% python3 -q
>>> import numpy as np
>>> np.set_printoptions(precision=2, suppress=True, linewidth=160, floatmode="fixed")
>>> rd = lambda a: np.round(a, 2) + 0
>>> F = np.loadtxt("case4.csv", delimiter=",")
>>> F
array([[ 2.00, -2.00,  0.00],
       [ 1.00, -1.00,  1.00],
       [ 1.00, -1.00, -2.00],
       [-2.00,  0.00,  0.00],
       [-1.00,  1.00,  2.00],
       [-1.00,  1.00, -3.00]])
>>> print(np.unravel_index(np.abs(F).argmax(), F.shape))
(np.int64(5), np.int64(2))
>>> F.sum(axis=1)
array([ 0.00,  1.00, -2.00, -2.00,  2.00, -3.00])
>>> F.sum(axis=0)
array([ 0.00, -2.00, -2.00])
>>> print(np.abs(F).max())
3.0
>>> F.shape
(6, 3)
>>> F - F[0]
array([[ 0.00,  0.00,  0.00],
       [-1.00,  1.00,  1.00],
       [-1.00,  1.00, -2.00],
       [-4.00,  2.00,  0.00],
       [-3.00,  3.00,  2.00],
       [-3.00,  3.00, -3.00]])
>>> rd(np.linalg.svd(F, compute_uv=False))
array([4.27, 4.24, 1.32])
>>> np.linalg.matrix_rank(F)
np.int64(3)
>>> rd(np.linalg.norm(F))
np.float64(6.16)
>>> other = np.c_[F[:, :2] @ np.array([[1, 2], [2, 3]]), np.array([2, -2, 2, 0, 1, -2])]
>>> other
array([[-2.00, -2.00,  2.00],
       [-1.00, -1.00, -2.00],
       [-1.00, -1.00,  2.00],
       [-2.00, -4.00,  0.00],
       [ 1.00,  1.00,  1.00],
       [ 1.00,  1.00, -2.00]])
>>> np.linalg.matrix_rank(np.c_[F, other])
np.int64(4)
>>> rd(np.linalg.norm(np.linalg.qr(F)[0].T @ other, axis=0) ** 2 / ((other ** 2).sum(axis=0) + 1e-12))
array([1.00, 1.00, 0.20])
>>> E = np.load("sample7.npy")
>>> E
array([[ 2, -1, -1, -3, -1],
       [ 6, -1, -5, -3,  7],
       [ 2, -1, -1, -3, -1]])
>>> rk = np.linalg.matrix_rank(E)
>>> rk
np.int64(2)
>>> N = np.linalg.svd(E)[2][rk:].T
>>> print([int(np.linalg.matrix_rank(np.delete(E, i, axis=0))) for i in range(3)])
[2, 1, 2]
>>> np.linalg.matrix_rank(E.T @ E), np.linalg.matrix_rank(E @ E.T)
(np.int64(2), np.int64(2))
>>> print(rd(E @ N))
[[0.00 0.00 0.00]
 [0.00 0.00 0.00]
 [0.00 0.00 0.00]]
>>> left, sv, Vh = np.linalg.svd(E)
>>> V = Vh[:(sv > 1e-8).sum()]
>>> rng = np.random.default_rng(49556)
>>> vec = E[2] + -1 * E[0] + rng.integers(2) * np.eye(5)[3]
>>> vec
array([0.00, 0.00, 0.00, 0.00, 0.00])
>>> print(np.allclose(V.T @ V @ vec, vec))
True
>>> rd(np.linalg.norm(vec - V.T @ V @ vec))
np.float64(0.0)
>>> K = np.load("test8.npy")
>>> K
array([[-2, -3,  0],
       [-3, -2, -3],
       [ 0, -3, -2]])
>>> rd(np.trace(np.linalg.pinv(E) @ E))
np.float64(2.0)
>>> vec = np.array([-3, 2, -8])
>>> a = np.maximum(F @ vec, 0)
>>> rd(np.tanh(F @ vec))
array([-1.00, -1.00,  1.00,  1.00, -1.00,  1.00])
>>> print(np.flatnonzero(a > 1e-9))
[2 3 5]
>>> a
array([ 0.00,  0.00, 11.00,  6.00,  0.00, 29.00])
>>> print(F.T @ a)
[ -30.00   18.00 -109.00]
>>> np.all(np.linalg.eigvalsh(K) > 0)
np.False_
>>> ev, V = np.linalg.eigh(K)
>>> rd(ev)
array([-6.24, -2.00,  2.24])
>>> rd(np.linalg.eigvalsh(K + 5 * np.eye(3)))
array([-1.24,  3.00,  7.24])
>>> print(rd(np.abs(V[:, -1])))
[0.50 0.71 0.50]
>>> feats = np.array([[-0.1, -0.2, -0.3, -0.4, 1.4, 0.9],
...     [1.1, -1.0, 0.3, 0.0, 1.5, 1.6],
...     [0.0, 0.4, -0.6, -0.2, -0.8, -0.6]])
>>> feats
array([[-0.10, -0.20, -0.30, -0.40,  1.40,  0.90],
       [ 1.10, -1.00,  0.30,  0.00,  1.50,  1.60],
       [ 0.00,  0.40, -0.60, -0.20, -0.80, -0.60]])
>>> other = np.array([[0, 0], [-1, -1], [2, 2], [1, 1], [-2, -1], [3, -3]])
>>> np.linalg.matrix_rank(feats @ other)
np.int64(2)
>>> np.vstack([feats, other.T]).shape
(5, 6)
>>> print(rd(feats @ other))
[[-0.90 -4.90]
 [ 3.40 -4.70]
 [-2.00  0.80]]
>>> rd(np.einsum("ij->j", feats))
array([ 1.00, -0.80, -0.60, -0.60,  2.10,  1.90])
>>> left, sv, Vh = np.linalg.svd(feats, full_matrices=False)
>>> rd(left.T @ feats @ Vh.T)
array([[3.21, 0.00, 0.00],
       [0.00, 1.01, 0.00],
       [0.00, 0.00, 0.66]])
>>> rd(np.cumsum(sv ** 2) / np.sum(sv ** 2))
array([0.88, 0.96, 1.00])
>>> left.shape, sv.shape, Vh.shape
((3, 3), (3,), (3, 6))
>>> rd(np.sqrt((sv ** 2).sum())), rd(np.linalg.norm(feats))
(np.float64(3.43), np.float64(3.43))
>>> f, r1 = feats[2], feats[1]
>>> rd(f @ r1)
np.float64(-2.74)
>>> pr = (f @ r1) / (f @ f) * f
>>> print(rd(np.outer(f, r1)))
[[ 0.00  0.00  0.00  0.00  0.00  0.00]
 [ 0.44 -0.40  0.12  0.00  0.60  0.64]
 [-0.66  0.60 -0.18  0.00 -0.90 -0.96]
 [-0.22  0.20 -0.06  0.00 -0.30 -0.32]
 [-0.88  0.80 -0.24  0.00 -1.20 -1.28]
 [-0.66  0.60 -0.18  0.00 -0.90 -0.96]]
>>> rd(pr)
array([ 0.00, -0.70,  1.05,  0.35,  1.41,  1.05])
>>> rd((r1 - pr) @ f)
np.float64(0.0)
>>> rd(r1 - pr)
array([ 1.10, -0.30, -0.75, -0.35,  0.09,  0.55])
>>> def softmax(z):
...     e = np.exp(z - z.max(axis=-1, keepdims=True))
...     return e / e.sum(axis=-1, keepdims=True)
... 
>>> rd(softmax(feats[2] + 5))
array([0.21, 0.31, 0.11, 0.17, 0.09, 0.11])
>>> rd(softmax(feats[2]))
array([0.21, 0.31, 0.11, 0.17, 0.09, 0.11])
>>> scores = feats @ feats.T / np.sqrt(6)
>>> rd(softmax(scores)[2] @ feats)
array([ 0.11,  0.12, -0.43, -0.22, -0.09, -0.04])
>>> rd(softmax(scores + np.triu(np.full(scores.shape, -np.inf), 1)))
array([[1.00, 0.00, 0.00],
       [0.19, 0.81, 0.00],
       [0.20, 0.12, 0.68]])
>>> M = np.load("m.npy")
>>> print(M)
[[2.00 1.00 0.00 0.00 0.00 0.00]
 [0.00 2.00 1.00 0.00 0.00 0.00]
 [0.00 0.00 2.00 1.00 0.00 0.00]
 [0.00 0.00 0.00 2.00 1.00 0.00]
 [0.00 0.00 0.00 0.00 2.00 1.00]
 [0.00 0.00 0.00 0.00 0.00 2.00]]
>>> # triangular: eigenvalues sit on the diagonal
>>> vec = np.array([-2, -6, -4, 4, 5, 3])
>>> (M @ vec).argmax()
np.int64(3)
>>> M * vec
array([[ -4.00,  -6.00,  -0.00,   0.00,   0.00,   0.00],
       [ -0.00, -12.00,  -4.00,   0.00,   0.00,   0.00],
       [ -0.00,  -0.00,  -8.00,   4.00,   0.00,   0.00],
       [ -0.00,  -0.00,  -0.00,   8.00,   5.00,   0.00],
       [ -0.00,  -0.00,  -0.00,   0.00,  10.00,   3.00],
       [ -0.00,  -0.00,  -0.00,   0.00,   0.00,   6.00]])
>>> M @ np.ones(6)
array([3.00, 3.00, 3.00, 3.00, 3.00, 2.00])
>>> (M * vec).sum(axis=1)
array([-10.00, -16.00,  -4.00,  13.00,  13.00,   6.00])
>>> M @ np.eye(6)[1]
array([1.00, 2.00, 0.00, 0.00, 0.00, 0.00])
>>> M @ vec
array([-10.00, -16.00,  -4.00,  13.00,  13.00,   6.00])
>>> np.linalg.norm(M @ vec) <= np.linalg.norm(M, 2) * np.linalg.norm(vec) + 1e-9
np.True_
